In [1]: import numpy as np

In [2]: np.set_printoptions(precision=3, suppress=True, linewidth=100)

In [3]: rnd = lambda a: np.round(a, 3) + 0

In [4]: A = np.loadtxt("layer14.csv", delimiter=",")

In [5]: A
Out[5]: 
array([[-1.,  0.],
       [ 0.,  2.]])

In [6]: ev, evecs = np.linalg.eigh(A)

In [7]: (ev > 1e-8).sum(), (ev < -1e-8).sum()
Out[7]: (np.int64(1), np.int64(1))

In [8]: np.abs(evecs[:, -1])
Out[8]: array([0., 1.])

In [9]: print(rnd(np.linalg.eigvalsh(A + 4 * np.eye(2))))
[3. 6.]

In [10]: np.abs(evecs[:, -1]).round(6).argmax()
Out[10]: np.int64(1)

In [11]: np.unique(ev.round(6) + 0, return_counts=True)[1]
Out[11]: array([1, 1])

In [12]: Uu, sv, Vh = np.linalg.svd(A, full_matrices=False)

In [13]: (sv > 1e-8).sum()
Out[13]: np.int64(2)

In [14]: sv / sv[0]
Out[14]: array([1. , 0.5])

In [15]: np.allclose(Uu * sv @ Vh, A)
Out[15]: True

In [16]: print(np.cumsum(sv ** 2) / np.sum(sv ** 2))
[0.8 1. ]

In [17]: Uu.T @ Uu
Out[17]: 
array([[1., 0.],
       [0., 1.]])

In [18]: np.abs(Uu[:, 0]).round(6).argmax()
Out[18]: np.int64(1)

In [19]: m1 = np.load("case9.npy")

In [20]: m1
Out[20]: 
array([[ 3.,  0.,  0.,  0.,  0.,  0.],
       [ 0.,  0., -1.,  2.,  0., -2.],
       [ 0.,  2.,  2.,  0.,  1., -2.],
       [ 0., -2., -1.,  2., -2., -1.],
       [ 0.,  0.,  0., -2.,  1.,  1.],
       [ 0.,  1.,  0.,  0.,  1.,  2.]])

In [21]: A2 = np.array([[3, 3], [2, 3], [2, 0], [0, 2], [3, -3], [0, -1]])

In [22]: print(np.linalg.matrix_rank(m1 @ A2))
2

In [23]: A2 @ m1
ValueError: matmul: Input operand 1 has a mismatch in its core dimension 0, with gufunc signature (n?,k),(k,m?)->(n?,m?) (size 6 is different from 2)
